% ipython --no-banner

In [1]: import numpy as np

In [2]: import numpy.linalg as la

In [3]: np.set_printoptions(precision=2, suppress=True, linewidth=100, sign=" ")

In [4]: def tidy(a):
   ...:     return np.round(a, 2) + 0
   ...: 

In [5]: W0 = np.array([[16.16, 1.43, -5.37],
   ...:     [10.06, 11.1, -1.91],
   ...:     [4.7, -2.0, -6.84],
   ...:     [7.69, 13.92, 10.56],
   ...:     [26.71, 19.61, -18.83],
   ...:     [-14.69, 9.93, -3.83],
   ...:     [-9.58, 3.01, -7.98],
   ...:     [-0.27, -4.3, 10.41],
   ...:     [-10.38, -0.75, -1.3],
   ...:     [-4.5, 16.08, -18.99],
   ...:     [14.74, -6.56, -6.52],
   ...:     [23.12, 16.05, 10.5],
   ...:     [12.68, -3.1, -2.09],
   ...:     [7.46, 3.08, 17.67]])

In [6]: W0
Out[6]: 
array([[ 16.16,   1.43,  -5.37],
       [ 10.06,  11.1 ,  -1.91],
       [  4.7 ,  -2.  ,  -6.84],
       [  7.69,  13.92,  10.56],
       [ 26.71,  19.61, -18.83],
       [-14.69,   9.93,  -3.83],
       [ -9.58,   3.01,  -7.98],
       [ -0.27,  -4.3 ,  10.41],
       [-10.38,  -0.75,  -1.3 ],
       [ -4.5 ,  16.08, -18.99],
       [ 14.74,  -6.56,  -6.52],
       [ 23.12,  16.05,  10.5 ],
       [ 12.68,  -3.1 ,  -2.09],
       [  7.46,   3.08,  17.67]])

In [7]: cov = np.cov(W0, rowvar=False)

In [8]: cov.shape
Out[8]: (3, 3)

In [9]: np.argsort(-W0.std(axis=0).round(6), kind="stable")
Out[9]: array([ 0,  2,  1])

In [10]: tidy(np.polyfit(W0[:, 1], W0[:, 0], 1))
Out[10]: array([ 0.32,  4.24])

In [11]: tidy(np.corrcoef(W0.T))
Out[11]: 
array([[ 1.  ,  0.22,  0.04],
       [ 0.22,  1.  , -0.2 ],
       [ 0.04, -0.2 ,  1.  ]])

In [12]: tidy(np.corrcoef(W0[:, 1], W0[:, 0])[0, 1])
Out[12]: np.float64(0.22)

In [13]: tidy(cov)
Out[13]: 
array([[158.31,  23.98,   5.22],
       [ 23.98,  75.66, -18.52],
       [  5.22, -18.52, 116.98]])

In [14]: tidy(la.eigvalsh(cov)[::-1])
Out[14]: array([ 164.77,  123.77,   62.42])

In [15]: vec = np.ones(3)

In [16]: for _ in range(7):
    ...:     vec = cov @ vec
    ...:     vec /= la.norm(vec)
    ...:     print(round(vec @ cov @ vec, 2))
    ...: 
151.32
159.72
162.32
163.43
164.01
164.34
164.52

In [17]: tidy(la.eigvalsh(cov)[-1])
Out[17]: np.float64(164.77)

In [18]: out = np.c_[W0[:, :1] @ np.array([[-1]]), np.array([-1, 0, 1, 0, -2, 2, 0, -1, 2, -1, -2, 0, 2, -1])]

In [19]: out
Out[19]: 
array([[-16.16,  -1.  ],
       [-10.06,   0.  ],
       [ -4.7 ,   1.  ],
       [ -7.69,   0.  ],
       [-26.71,  -2.  ],
       [ 14.69,   2.  ],
       [  9.58,   0.  ],
       [  0.27,  -1.  ],
       [ 10.38,   2.  ],
       [  4.5 ,  -1.  ],
       [-14.74,  -2.  ],
       [-23.12,   0.  ],
       [-12.68,   2.  ],
       [ -7.46,  -1.  ]])

In [20]: la.matrix_rank(out)
Out[20]: np.int64(2)

In [21]: tidy(la.norm(out - W0 @ la.lstsq(W0, out)[0], axis=0))
Out[21]: array([ 0.  ,  4.34])

In [22]: la.matrix_rank(np.c_[W0, out])
Out[22]: np.int64(4)

In [23]: Ac = (W0 - W0.mean(axis=0)) / W0.std(axis=0)

In [24]: tidy(Ac.std(axis=0))
Out[24]: array([ 1.,  1.,  1.])

In [25]: beta = la.lstsq(np.delete(Ac, 2, axis=1), Ac[:, 2])[0]

In [26]: tidy(beta)
Out[26]: array([ 0.09, -0.22])

In [27]: tidy(1 - np.var(Ac[:, 2] - np.delete(Ac, 2, axis=1) @ beta))
Out[27]: np.float64(0.05)
